% python3 -q
>>> import numpy as np
>>> from numpy import linalg as LA
>>> np.set_printoptions(precision=4, suppress=True, linewidth=200, floatmode="fixed")
>>> def rd(a):
...     return np.round(a, 4) + 0
... 
>>> r0 = np.array([0, 0, -1, 2, 0, -2, -2, -1, 1, 0, -2]) + 0.5
>>> F = np.outer(r0, r0) / (r0 @ r0)
>>> rd(F)
array([[ 0.0149,  0.0149, -0.0149,  0.0746,  0.0149, -0.0448, -0.0448, -0.0149,  0.0448,  0.0149, -0.0448],
       [ 0.0149,  0.0149, -0.0149,  0.0746,  0.0149, -0.0448, -0.0448, -0.0149,  0.0448,  0.0149, -0.0448],
       [-0.0149, -0.0149,  0.0149, -0.0746, -0.0149,  0.0448,  0.0448,  0.0149, -0.0448, -0.0149,  0.0448],
       [ 0.0746,  0.0746, -0.0746,  0.3731,  0.0746, -0.2239, -0.2239, -0.0746,  0.2239,  0.0746, -0.2239],
       [ 0.0149,  0.0149, -0.0149,  0.0746,  0.0149, -0.0448, -0.0448, -0.0149,  0.0448,  0.0149, -0.0448],
       [-0.0448, -0.0448,  0.0448, -0.2239, -0.0448,  0.1343,  0.1343,  0.0448, -0.1343, -0.0448,  0.1343],
       [-0.0448, -0.0448,  0.0448, -0.2239, -0.0448,  0.1343,  0.1343,  0.0448, -0.1343, -0.0448,  0.1343],
       [-0.0149, -0.0149,  0.0149, -0.0746, -0.0149,  0.0448,  0.0448,  0.0149, -0.0448, -0.0149,  0.0448],
       [ 0.0448,  0.0448, -0.0448,  0.2239,  0.0448, -0.1343, -0.1343, -0.0448,  0.1343,  0.0448, -0.1343],
       [ 0.0149,  0.0149, -0.0149,  0.0746,  0.0149, -0.0448, -0.0448, -0.0149,  0.0448,  0.0149, -0.0448],
       [-0.0448, -0.0448,  0.0448, -0.2239, -0.0448,  0.1343,  0.1343,  0.0448, -0.1343, -0.0448,  0.1343]])
>>> # rows 0 and 1 are equal
>>> Uu, sig, vt = LA.svd(F, full_matrices=False)
>>> np.cumsum(sig ** 2) / np.sum(sig ** 2)
array([1.0000, 1.0000, 1.0000, 1.0000, 1.0000, 1.0000, 1.0000, 1.0000, 1.0000, 1.0000, 1.0000])
>>> t3 = np.stack([F, 3 * F, F[::-1]])
>>> (t3 @ F.T).shape
(3, 11, 11)
>>> rd(LA.norm(t3, axis=(1, 2)))
array([1.0000, 3.0000, 1.0000])
>>> print(t3.shape)
(3, 11, 11)
>>> print(rd(LA.det(t3)))
[0.0000 0.0000 0.0000]
>>> rd(np.einsum("bij,cij->bc", t3, t3))
array([[ 1.0000,  3.0000, -0.2537],
       [ 3.0000,  9.0000, -0.7612],
       [-0.2537, -0.7612,  1.0000]])
>>> rng = np.random.default_rng(949)
>>> idx = rng.permutation(11)
>>> idx
array([ 1,  0,  9,  7,  5,  6,  4, 10,  2,  8,  3])
>>> A2 = F[idx][:, idx]
>>> rd(LA.det(A2)), rd(LA.det(F[idx]))
(np.float64(0.0), np.float64(0.0))
>>> Uu, sig, vt = LA.svd(F)
>>> np.argmax(sig[:-1] / (sig[1:] + 1e-6)) + 1
np.int64(1)
>>> A2 = Uu[:, :1] @ np.diag(sig[:1]) @ vt[:1]
>>> rd(LA.norm(F - A2, 2)), rd(sig[1])
(np.float64(0.0), np.float64(0.0))
>>> LA.matrix_rank(F, rtol=0.05)
np.int64(1)
>>> rd(LA.norm(F - A2) / LA.norm(F))
np.float64(0.0)
>>> rd(np.abs(F - A2).max())
np.float64(0.0)
>>> E = np.load("test12.npy")
>>> E
array([[6.0000, 5.0000, 0.0000, 5.0000, 5.0000, 5.0000, 5.0000, 0.0000, 0.0000, 5.0000],
       [5.0000, 6.0000, 0.0000, 5.0000, 5.0000, 5.0000, 5.0000, 0.0000, 0.0000, 5.0000],
       [0.0000, 0.0000, 6.0000, 0.0000, 0.0000, 0.0000, 0.0000, 5.0000, 0.0000, 0.0000],
       [5.0000, 5.0000, 0.0000, 6.0000, 5.0000, 5.0000, 5.0000, 0.0000, 0.0000, 5.0000],
       [5.0000, 5.0000, 0.0000, 5.0000, 6.0000, 5.0000, 5.0000, 0.0000, 0.0000, 5.0000],
       [5.0000, 5.0000, 0.0000, 5.0000, 5.0000, 6.0000, 5.0000, 0.0000, 0.0000, 5.0000],
       [5.0000, 5.0000, 0.0000, 5.0000, 5.0000, 5.0000, 6.0000, 0.0000, 0.0000, 5.0000],
       [0.0000, 0.0000, 5.0000, 0.0000, 0.0000, 0.0000, 0.0000, 6.0000, 0.0000, 0.0000],
       [0.0000, 0.0000, 0.0000, 0.0000, 0.0000, 0.0000, 0.0000, 0.0000, 6.0000, 0.0000],
       [5.0000, 5.0000, 0.0000, 5.0000, 5.0000, 5.0000, 5.0000, 0.0000, 0.0000, 6.0000]])
>>> # symmetric, so the eigenvalues are real
>>> Lm = LA.cholesky(E)
>>> LA.eigvalsh(E).min() > 0
np.True_
>>> print(rd(Lm @ Lm.T))
[[6.0000 5.0000 0.0000 5.0000 5.0000 5.0000 5.0000 0.0000 0.0000 5.0000]
 [5.0000 6.0000 0.0000 5.0000 5.0000 5.0000 5.0000 0.0000 0.0000 5.0000]
 [0.0000 0.0000 6.0000 0.0000 0.0000 0.0000 0.0000 5.0000 0.0000 0.0000]
 [5.0000 5.0000 0.0000 6.0000 5.0000 5.0000 5.0000 0.0000 0.0000 5.0000]
 [5.0000 5.0000 0.0000 5.0000 6.0000 5.0000 5.0000 0.0000 0.0000 5.0000]
 [5.0000 5.0000 0.0000 5.0000 5.0000 6.0000 5.0000 0.0000 0.0000 5.0000]
 [5.0000 5.0000 0.0000 5.0000 5.0000 5.0000 6.0000 0.0000 0.0000 5.0000]
 [0.0000 0.0000 5.0000 0.0000 0.0000 0.0000 0.0000 6.0000 0.0000 0.0000]
 [0.0000 0.0000 0.0000 0.0000 0.0000 0.0000 0.0000 0.0000 6.0000 0.0000]
 [5.0000 5.0000 0.0000 5.0000 5.0000 5.0000 5.0000 0.0000 0.0000 6.0000]]
